>>> import numpy as np
>>> from numpy import linalg as LA
>>> np.set_printoptions(precision=2, suppress=True, linewidth=160)
>>> feats = np.loadtxt("test14.csv", delimiter=",")
>>> feats
array([[ 0. ,  1.5, -0.3, -0.1, -1.3, -0.1, -0.1, -1.8, -0.8, -0.6,  0.5, -0.1],
       [ 1.1,  1.3, -0.1, -0.9, -1.7,  0.1, -1.8,  0.2,  1.5, -0.2, -0.5,  0.1],
       [ 0.3,  0.1,  0.3,  0. , -1.4,  0.5, -1.1, -0.8,  1.3,  0.2,  0.6, -2. ],
       [-1.1,  1.1,  1.2,  2.1,  0.6,  1.8,  0. , -1. ,  1. , -1.2,  0.2, -1.9],
       [ 0.3, -0.1, -0.7, -0.3,  2. ,  0. ,  0.7, -1. , -1.2,  1.1,  0.1, -0.2],
       [-1.5,  1. ,  0.5, -1.2,  0.4,  2.6,  0.2,  1.2, -0.8, -1. ,  0.2,  0.7],
       [ 0.9, -1.1,  0. ,  2.9,  1.6, -1. ,  0.2, -0.9, -0.1,  0.7,  0.3,  1.4],
       [-0.1,  0.3, -0.4,  0. , -0.9, -0.4,  1.3,  0.5,  0.3,  0.3,  0.7,  1.9],
       [-0.9,  0.7,  0.6, -1.7, -0.5, -0.7,  1.1,  2. , -2.3, -1.2,  1. ,  0.4],
       [-0.8,  0.9, -0.8,  0.8,  0. ,  1. ,  0.7,  0. , -0.5, -1. ,  0.7, -0.2],
       [ 0. , -1.7, -1. ,  1.4,  0.3,  0.8,  1.3,  0.2,  0. ,  0.9, -2.1, -1.6],
       [ 0.5,  1.7, -1.5, -0.1,  1.3,  0.1,  1.8,  0. , -1.4, -0.5,  1. , -0.7],
       [-0.2,  0.1, -0.8,  1.8,  0.9, -1.3,  0.7, -0.9, -0.3, -0.7,  1.3, -0.5],
       [ 0. , -0.9,  0.8,  1.1,  0.7,  0.9, -0.1, -0.9, -0.9, -1.1,  0.6, -0.8],
       [-0.4,  0. , -0.1, -0.8, -2.8,  1.5,  0.3,  0.3, -1. ,  0.7,  0.6, -0.2],
       [ 0.5,  0.6,  0.4, -0.2, -1.3, -0.2, -1.2, -0.6,  0.5,  0. ,  2.3,  1.2],
       [ 1.7, -0.3, -1.4, -1.1,  1.1, -0.8,  0.7, -1.3,  0.2,  1.6,  0. ,  0.3],
       [ 1.6,  0.7,  0. , -0.4,  0.5,  1.4,  0.4, -1.8, -1. ,  1.8,  0.1,  0.3],
       [-0.7,  1.2, -0.5,  0.6, -0.3,  0.5,  1.3, -1.2,  1.2,  0.2, -0.2, -1.8],
       [ 1.8,  0.2,  0.8, -0.5,  0.5,  0.6, -0.7,  0.5, -0.8, -0.2,  0. , -0.2],
       [-1.3, -0.8,  0.7, -0.7, -1. ,  0.6,  1.1, -1.2,  0.2, -1.2,  1.2, -1.7],
       [-0.7,  0.6,  1.2,  1.5,  0.2, -2.2, -2.6, -0.8, -0.3,  1.3, -0.4, -0.9],
       [-2.9,  0.2, -0.7, -0.8, -1.2, -0.1,  0.3, -0.8, -0.8, -0.7, -1. ,  0.1],
       [ 0.3, -1. , -1.1,  0.3,  0. ,  0.5, -1. , -0.4, -1.2,  0. ,  2.5, -0.4],
       [ 0.6,  0.1, -0.8, -1.2,  0.8, -0.6,  1.2,  0.1,  0.4,  1.2,  1. , -1.1],
       [-4.5, -1.2,  0. ,  0.6,  1.2,  2.1,  0. , -1.5, -0.9,  2.1,  3.9, -0.3],
       [-1.1, -2.2,  1.3,  0.2,  0.9,  0.4, -1.9, -0.8,  0.2, -0.5, -0.9, -1.4],
       [ 0.6,  1. , -1. , -0.7, -0.7,  2.3, -0.6,  0.6, -0.1,  0.3,  1.1,  1. ],
       [-0.1, -1.6, -1.3,  0.6,  0.4,  0.4, -1.3, -0.5, -0.7,  1. , -0.7, -0.7]])
>>> other = np.c_[feats[:, :4] @ np.array([[3, 2, 1, 2], [3, 1, 2, 1], [3, 0, 1, 2], [2, 3, 3, 3]]), np.array([-1, -2, -1, -1, -2, 0, 0, -1, -1, -3, 1, 0, 0, 0, -2, 1, 2, 2, 2, 0, 2, 1, 3, -2, 2, 2, 3, 2, -2])]
>>> other.round(2) + 0
array([[  3.4,   1.2,   2.4,   0.6,  -1. ],
       [  5.1,   0.8,   0.9,   0.6,  -2. ],
       [  2.1,   0.7,   0.8,   1.3,  -1. ],
       [  7.8,   5.2,   8.6,   7.6,  -1. ],
       [ -2.1,  -0.4,  -1.5,  -1.8,  -2. ],
       [ -2.4,  -5.6,  -2.6,  -4.6,   0. ],
       [  5.2,   9.4,   7.4,   9.4,   0. ],
       [ -0.6,   0.1,   0.1,  -0.7,  -1. ],
       [ -2.2,  -6.2,  -4. ,  -5. ,  -1. ],
       [ -0.5,   1.7,   2.6,   0.1,  -3. ],
       [ -5.3,   2.5,  -0.2,   0.5,   1. ],
       [  1.9,   2.4,   2.1,  -0.6,   0. ],
       [  0.9,   5.1,   4.6,   3.5,   0. ],
       [  1.9,   2.4,   2.3,   4. ,   0. ],
       [ -3.1,  -3.2,  -2.9,  -3.4,  -2. ],
       [  4.1,   1. ,   1.5,   1.8,   1. ],
       [ -2.2,  -0.2,  -3.6,  -3. ,   2. ],
       [  6.1,   2.7,   1.8,   2.7,   2. ],
       [  1.2,   1.6,   3. ,   0.6,   2. ],
       [  7.4,   2.3,   1.5,   3.9,   0. ],
       [ -5.6,  -5.5,  -4.3,  -4.1,   2. ],
       [  6.3,   3.7,   6.2,   6.1,   1. ],
       [-11.8,  -8. ,  -5.6,  -9.4,   3. ],
       [ -4.8,   0.5,  -1.9,  -1.7,  -2. ],
       [ -2.7,  -2.3,  -3.6,  -3.9,   2. ],
       [-15.9,  -8.4,  -5.1,  -8.4,   2. ],
       [ -5.6,  -3.8,  -3.6,  -1.2,   3. ],
       [  0.4,   0.1,  -0.5,  -1.9,   2. ],
       [ -7.8,   0. ,  -2.8,  -2.6,  -2. ]])
>>> LA.norm(LA.qr(feats)[0].T @ other, axis=0) ** 2 / ((other ** 2).sum(axis=0) + 1e-12)
array([1.  , 1.  , 1.  , 1.  , 0.39])
>>> np.round(LA.norm(other - feats @ LA.lstsq(feats, other)[0], axis=0), 2) + 0
array([0.  , 0.  , 0.  , 0.  , 7.09])
>>> idx = feats[:, 6] > np.median(feats[:, 6])
>>> r0 = feats[idx].mean(axis=0) - feats[~idx].mean(axis=0)
>>> np.argsort(-np.abs(r0).round(6), kind="stable")
array([ 6,  2,  3,  5, 10,  8,  1,  7,  9, 11,  0,  4])
>>> def softmax(z):
...     e = np.exp(z - z.max(axis=-1, keepdims=True))
...     return e / e.sum(axis=-1, keepdims=True)
... 
>>> softmax(feats[0] + -3)
array([0.08, 0.35, 0.06, 0.07, 0.02, 0.07, 0.07, 0.01, 0.03, 0.04, 0.13, 0.07])
>>> softmax(feats[0])
array([0.08, 0.35, 0.06, 0.07, 0.02, 0.07, 0.07, 0.01, 0.03, 0.04, 0.13, 0.07])
>>> att = feats @ feats.T / np.sqrt(12)
>>> softmax(att)[0] @ feats
array([-0.23,  0.57, -0.19, -0.03, -0.52,  0.33,  0.03, -0.74, -0.33, -0.12,  0.61, -0.28])
>>> W0 = np.load("arr.npy")
>>> W0
array([[0.07, 0.14, 0.21, 0.21, 0.07, 0.14, 0.  , 0.14],
       [0.12, 0.25, 0.06, 0.12, 0.12, 0.  , 0.19, 0.12],
       [0.13, 0.13, 0.13, 0.13, 0.  , 0.2 , 0.07, 0.2 ],
       [0.2 , 0.07, 0.07, 0.2 , 0.13, 0.07, 0.2 , 0.07],
       [0.09, 0.27, 0.09, 0.18, 0.09, 0.09, 0.  , 0.18],
       [0.2 , 0.2 , 0.  , 0.  , 0.2 , 0.1 , 0.1 , 0.2 ],
       [0.12, 0.06, 0.06, 0.19, 0.19, 0.06, 0.25, 0.06],
       [0.  , 0.08, 0.08, 0.17, 0.25, 0.17, 0.  , 0.25]])
>>> cov = W0.T @ W0
>>> np.allclose(cov, cov.T)
True
>>> round(np.trace(cov), 2), round(float((W0 ** 2).sum()), 2)
(np.float64(1.35), 1.35)
>>> np.round(LA.svd(W0, compute_uv=False) ** 2, 2) + 0
array([1.04, 0.13, 0.07, 0.06, 0.03, 0.01, 0.  , 0.  ])
>>> D = LA.norm(feats[:, None] - feats[None], axis=-1)
>>> LA.matrix_rank(D ** 2)
np.int64(14)
>>> D.mean(axis=1).argmax()
np.int64(25)
>>> D[28].round(6).argsort(kind="stable")[:4]
array([28, 10,  4, 23])
>>> D.shape
(29, 29)
>>> (D + 1e9 * np.eye(29)).round(6).argmin(axis=1)
array([ 9,  2,  1, 18, 16,  9, 12,  9,  5, 11, 28,  9,  9,  9, 27,  0,  4,  4,  9, 13, 13, 28,  9, 13, 16, 23, 13, 14, 10])
>>> other = W0 / np.sqrt((W0 ** 2).mean(axis=1, keepdims=True))
>>> W0 - W0.mean(axis=1, keepdims=True)
array([[-0.05,  0.02,  0.09,  0.09, -0.05,  0.02, -0.12,  0.02],
       [ 0.  ,  0.12, -0.06,  0.  ,  0.  , -0.12,  0.06,  0.  ],
       [ 0.01,  0.01,  0.01,  0.01, -0.12,  0.08, -0.06,  0.08],
       [ 0.08, -0.06, -0.06,  0.08,  0.01, -0.06,  0.08, -0.06],
       [-0.03,  0.15, -0.03,  0.06, -0.03, -0.03, -0.12,  0.06],
       [ 0.08,  0.08, -0.12, -0.12,  0.08, -0.02, -0.02,  0.08],
       [ 0.  , -0.06, -0.06,  0.06,  0.06, -0.06,  0.12, -0.06],
       [-0.12, -0.04, -0.04,  0.04,  0.12,  0.04, -0.12,  0.12]])
>>> LA.norm(other, axis=1)
array([2.83, 2.83, 2.83, 2.83, 2.83, 2.83, 2.83, 2.83])
>>> LA.matrix_rank(other) == LA.matrix_rank(W0)
np.True_
>>> other[7]
array([0.  , 0.53, 0.53, 1.07, 1.6 , 1.07, 0.  , 1.6 ])
>>> other = W0 / LA.norm(W0, axis=1, keepdims=True)
>>> cov = other @ other.T
>>> LA.norm(other, axis=1)
array([1., 1., 1., 1., 1., 1., 1., 1.])
>>> np.round(np.degrees(np.arccos(np.clip(cov[5, 2], -1, 1))), 2)
np.float64(44.18)
>>> np.argwhere(np.triu(np.abs(cov) > 0.95, 1))
array([[3, 6]])
>>> (cov - 2 * np.eye(8)).round(6).argmax(axis=1)
array([2, 4, 0, 6, 0, 1, 3, 0])
>>> rng = np.random.default_rng(41241)
>>> idx = rng.permutation(8)
>>> other = W0[:, idx] * rng.choice([-1, 1], 8)
>>> other
array([[ 0.21, -0.14,  0.21, -0.  ,  0.07, -0.07, -0.14,  0.14],
       [ 0.12, -0.12,  0.06, -0.19,  0.12, -0.12, -0.  ,  0.25],
       [ 0.13, -0.2 ,  0.13, -0.07,  0.  , -0.13, -0.2 ,  0.13],
       [ 0.2 , -0.07,  0.07, -0.2 ,  0.13, -0.2 , -0.07,  0.07],
       [ 0.18, -0.18,  0.09, -0.  ,  0.09, -0.09, -0.09,  0.27],
       [ 0.  , -0.2 ,  0.  , -0.1 ,  0.2 , -0.2 , -0.1 ,  0.2 ],
       [ 0.19, -0.06,  0.06, -0.25,  0.19, -0.12, -0.06,  0.06],
       [ 0.17, -0.25,  0.08, -0.  ,  0.25, -0.  , -0.17,  0.08]])
>>> Uu, _, vt = LA.svd(W0.T @ other)
>>> np.round(LA.lstsq(W0, other)[0], 2) + 0
array([[ 0.,  0.,  0.,  0.,  0., -1.,  0.,  0.],
       [ 0.,  0.,  0.,  0.,  0.,  0.,  0.,  1.],
       [ 0.,  0.,  1.,  0.,  0.,  0.,  0.,  0.],
       [ 1.,  0.,  0.,  0.,  0.,  0.,  0.,  0.],
       [ 0.,  0.,  0.,  0.,  1.,  0.,  0.,  0.],
       [ 0.,  0.,  0.,  0.,  0.,  0., -1.,  0.],
       [ 0.,  0.,  0., -1.,  0.,  0.,  0.,  0.],
       [ 0., -1.,  0.,  0.,  0.,  0.,  0.,  0.]])
>>> np.round(Uu @ vt, 2) + 0
array([[ 0.,  0.,  0.,  0.,  0., -1.,  0.,  0.],
       [ 0.,  0.,  0.,  0.,  0.,  0.,  0.,  1.],
       [ 0.,  0.,  1.,  0.,  0.,  0.,  0.,  0.],
       [ 1.,  0.,  0.,  0.,  0.,  0.,  0.,  0.],
       [ 0.,  0.,  0.,  0.,  1.,  0.,  0.,  0.],
       [ 0.,  0.,  0.,  0.,  0.,  0., -1.,  0.],
       [ 0.,  0.,  0., -1.,  0.,  0.,  0.,  0.],
       [ 0., -1.,  0.,  0.,  0.,  0.,  0.,  0.]])
>>> idx
array([3, 7, 2, 6, 4, 0, 5, 1])
>>> M = np.load("mat.npy")
>>> M
array([[-7, -6, -6, -4, -1, -7, -1, -9, -5],
       [-5, -7, -6, -6, -4, -1, -7, -1, -9],
       [-9, -5, -7, -6, -6, -4, -1, -7, -1],
       [-1, -9, -5, -7, -6, -6, -4, -1, -7],
       [-7, -1, -9, -5, -7, -6, -6, -4, -1],
       [-1, -7, -1, -9, -5, -7, -6, -6, -4],
       [-4, -1, -7, -1, -9, -5, -7, -6, -6],
       [-6, -4, -1, -7, -1, -9, -5, -7, -6],
       [-6, -6, -4, -1, -7, -1, -9, -5, -7]])
>>> theta = np.radians(180)
>>> Rm = np.eye(9)
>>> Rm[3, 3] = Rm[6, 6] = np.cos(theta)
>>> Rm[3, 6], Rm[6, 3] = -np.sin(theta), np.sin(theta)
>>> Rm.round(2) + 0
array([[ 1.,  0.,  0.,  0.,  0.,  0.,  0.,  0.,  0.],
       [ 0.,  1.,  0.,  0.,  0.,  0.,  0.,  0.,  0.],
       [ 0.,  0.,  1.,  0.,  0.,  0.,  0.,  0.,  0.],
       [ 0.,  0.,  0., -1.,  0.,  0.,  0.,  0.,  0.],
       [ 0.,  0.,  0.,  0.,  1.,  0.,  0.,  0.,  0.],
       [ 0.,  0.,  0.,  0.,  0.,  1.,  0.,  0.,  0.],
       [ 0.,  0.,  0.,  0.,  0.,  0., -1.,  0.,  0.],
       [ 0.,  0.,  0.,  0.,  0.,  0.,  0.,  1.,  0.],
       [ 0.,  0.,  0.,  0.,  0.,  0.,  0.,  0.,  1.]])
>>> other = M @ Rm.T
>>> np.abs(other - M).max(axis=0)
array([ 0.,  0.,  0., 18.,  0.,  0., 18.,  0.,  0.])
>>> np.allclose(LA.norm(M, axis=1), LA.norm(other, axis=1))
True
>>> np.allclose(M @ M.T, other @ other.T)
True
>>> round(float(LA.det(Rm)), 2), np.trace(Rm)
(1.0, np.float64(5.0))
>>> idx = rng.permutation(8)
>>> idx
array([7, 3, 5, 2, 4, 6, 1, 0])
>>> other = W0[idx][:, idx]
>>> other
array([[0.25, 0.17, 0.17, 0.08, 0.25, 0.  , 0.08, 0.  ],
       [0.07, 0.2 , 0.07, 0.07, 0.13, 0.2 , 0.07, 0.2 ],
       [0.2 , 0.  , 0.1 , 0.  , 0.2 , 0.1 , 0.2 , 0.2 ],
       [0.2 , 0.13, 0.2 , 0.13, 0.  , 0.07, 0.13, 0.13],
       [0.18, 0.18, 0.09, 0.09, 0.09, 0.  , 0.27, 0.09],
       [0.06, 0.19, 0.06, 0.06, 0.19, 0.25, 0.06, 0.12],
       [0.12, 0.12, 0.  , 0.06, 0.12, 0.19, 0.25, 0.12],
       [0.14, 0.21, 0.14, 0.21, 0.07, 0.  , 0.14, 0.07]])
>>> np.allclose(other, W0)
False
>>> T = np.stack([M, 3 * M, M[::-1]])
>>> np.einsum("bij,cij->bc", T, T)
array([[ 2646,  7938,  2116],
       [ 7938, 23814,  6348],
       [ 2116,  6348,  2646]])
>>> LA.norm(T, axis=(1, 2))
array([ 51.44, 154.32,  51.44])
>>> (M + M.T) / 2
array([[-7. , -5.5, -7.5, -2.5, -4. , -4. , -2.5, -7.5, -5.5],
       [-5.5, -7. , -5.5, -7.5, -2.5, -4. , -4. , -2.5, -7.5],
       [-7.5, -5.5, -7. , -5.5, -7.5, -2.5, -4. , -4. , -2.5],
       [-2.5, -7.5, -5.5, -7. , -5.5, -7.5, -2.5, -4. , -4. ],
       [-4. , -2.5, -7.5, -5.5, -7. , -5.5, -7.5, -2.5, -4. ],
       [-4. , -4. , -2.5, -7.5, -5.5, -7. , -5.5, -7.5, -2.5],
       [-2.5, -4. , -4. , -2.5, -7.5, -5.5, -7. , -5.5, -7.5],
       [-7.5, -2.5, -4. , -4. , -2.5, -7.5, -5.5, -7. , -5.5],
       [-5.5, -7.5, -2.5, -4. , -4. , -2.5, -7.5, -5.5, -7. ]])
>>> M @ M
array([[239, 267, 192, 265, 186, 249, 216, 255, 247],
       [247, 239, 267, 192, 265, 186, 249, 216, 255],
       [255, 247, 239, 267, 192, 265, 186, 249, 216],
       [216, 255, 247, 239, 267, 192, 265, 186, 249],
       [249, 216, 255, 247, 239, 267, 192, 265, 186],
       [186, 249, 216, 255, 247, 239, 267, 192, 265],
       [265, 186, 249, 216, 255, 247, 239, 267, 192],
       [192, 265, 186, 249, 216, 255, 247, 239, 267],
       [267, 192, 265, 186, 249, 216, 255, 247, 239]])
>>> np.allclose(M @ M.T, M.T @ M)
True
>>> arr = np.arange(80).reshape(10, 8) + -3
>>> arr
array([[-3, -2, -1,  0,  1,  2,  3,  4],
       [ 5,  6,  7,  8,  9, 10, 11, 12],
       [13, 14, 15, 16, 17, 18, 19, 20],
       [21, 22, 23, 24, 25, 26, 27, 28],
       [29, 30, 31, 32, 33, 34, 35, 36],
       [37, 38, 39, 40, 41, 42, 43, 44],
       [45, 46, 47, 48, 49, 50, 51, 52],
       [53, 54, 55, 56, 57, 58, 59, 60],
       [61, 62, 63, 64, 65, 66, 67, 68],
       [69, 70, 71, 72, 73, 74, 75, 76]])
>>> LA.matrix_rank(arr, rtol=0.1)
np.int64(1)
>>> np.argsort(-LA.norm(arr, axis=0).round(6), kind="stable")[:3]
array([7, 6, 5])
>>> [round(float(x), 2) for x in LA.svd(arr, compute_uv=False)[:3]]
[386.16, 10.91, 0.0]
>>> rk = LA.matrix_rank(arr)
>>> rk
np.int64(2)
>>> null = LA.svd(arr)[2][rk:].T
>>> [int(LA.matrix_rank(arr[:, :j + 1])) for j in range(8)]
[1, 2, 2, 2, 2, 2, 2, 2]
>>> LA.matrix_rank(arr.T @ arr), LA.matrix_rank(arr @ arr.T)
(np.int64(2), np.int64(2))
